In [1]: import numpy as np

In [2]: from numpy import linalg as LA

In [3]: np.set_printoptions(precision=3, suppress=True, linewidth=140)

In [4]: def rnd(a):
   ...:     return np.round(a, 3) + 0
   ...: 

In [5]: rng = np.random.default_rng(547275)

In [6]: feats = rng.normal(size=(24, 3))

In [7]: feats = 20 * feats / LA.norm(feats, axis=1, keepdims=True)

In [8]: rnd(feats)
Out[8]: 
array([[ 19.068,   3.189,   5.124],
       [  0.435, -19.868,   2.254],
       [-18.642,   6.442,   3.316],
       [-18.712,  -4.8  ,  -5.179],
       [ -8.381, -17.597,  -4.485],
       [ -2.123, -19.708,  -2.66 ],
       [  1.438, -17.544,  -9.493],
       [ -0.387,   7.583, -18.503],
       [  8.188,   2.472,  18.079],
       [  9.417,   8.238,  15.603],
       [ 12.655,  13.684,   7.253],
       [ -0.024,  17.871,  -8.98 ],
       [ 11.022, -16.642,  -1.25 ],
       [ -4.661,  14.023, -13.477],
       [ -7.631,  18.313,  -2.528],
       [ -0.975,   2.9  ,  19.765],
       [-11.018,  16.301,   3.592],
       [  0.538,   3.488, -19.686],
       [-18.363,   6.946,   3.816],
       [  6.981,   8.934, -16.475],
       [  6.457,  -5.912, -17.982],
       [-11.804, -15.79 ,  -3.367],
       [  5.591,  -1.074, -19.173],
       [-15.786,   4.206,  11.538]])

In [9]: M2 = np.c_[feats[:, :2] @ np.array([[5, 8], [6, 1]]), np.array([3, 3, 1, 2, 2, 0, 2, 0, 0, 3, 3, 0, 3, 0, 1, 1, 0, 2, 1, 2, 1, 2, 2, 1])]

In [10]: rnd(M2)
Out[10]: 
array([[ 114.472,  155.731,    3.   ],
       [-117.033,  -16.39 ,    3.   ],
       [ -54.558, -142.691,    1.   ],
       [-122.359, -154.496,    2.   ],
       [-147.485,  -84.644,    2.   ],
       [-128.864,  -36.691,    0.   ],
       [ -98.076,   -6.039,    2.   ],
       [  43.561,    4.484,    0.   ],
       [  55.771,   67.974,    0.   ],
       [  96.514,   83.574,    3.   ],
       [ 145.379,  114.927,    3.   ],
       [ 107.106,   17.682,    0.   ],
       [ -44.743,   71.532,    3.   ],
       [  60.836,  -23.264,    0.   ],
       [  71.727,  -42.733,    1.   ],
       [  12.523,   -4.899,    1.   ],
       [  42.716,  -71.841,    0.   ],
       [  23.617,    7.79 ,    2.   ],
       [ -50.135, -139.955,    1.   ],
       [  88.513,   64.786,    2.   ],
       [  -3.191,   45.742,    1.   ],
       [-153.761, -110.223,    2.   ],
       [  21.51 ,   43.654,    2.   ],
       [ -53.691, -122.08 ,    1.   ]])

In [11]: rnd(LA.norm(LA.qr(feats)[0].T @ M2, axis=0) ** 2 / ((M2 ** 2).sum(axis=0) + 1e-12))
Out[11]: array([1.   , 1.   , 0.049])

In [12]: LA.matrix_rank(np.c_[feats, M2])
Out[12]: np.int64(4)

In [13]: rnd(LA.lstsq(feats, M2[:, 0])[0])
Out[13]: array([5., 6., 0.])
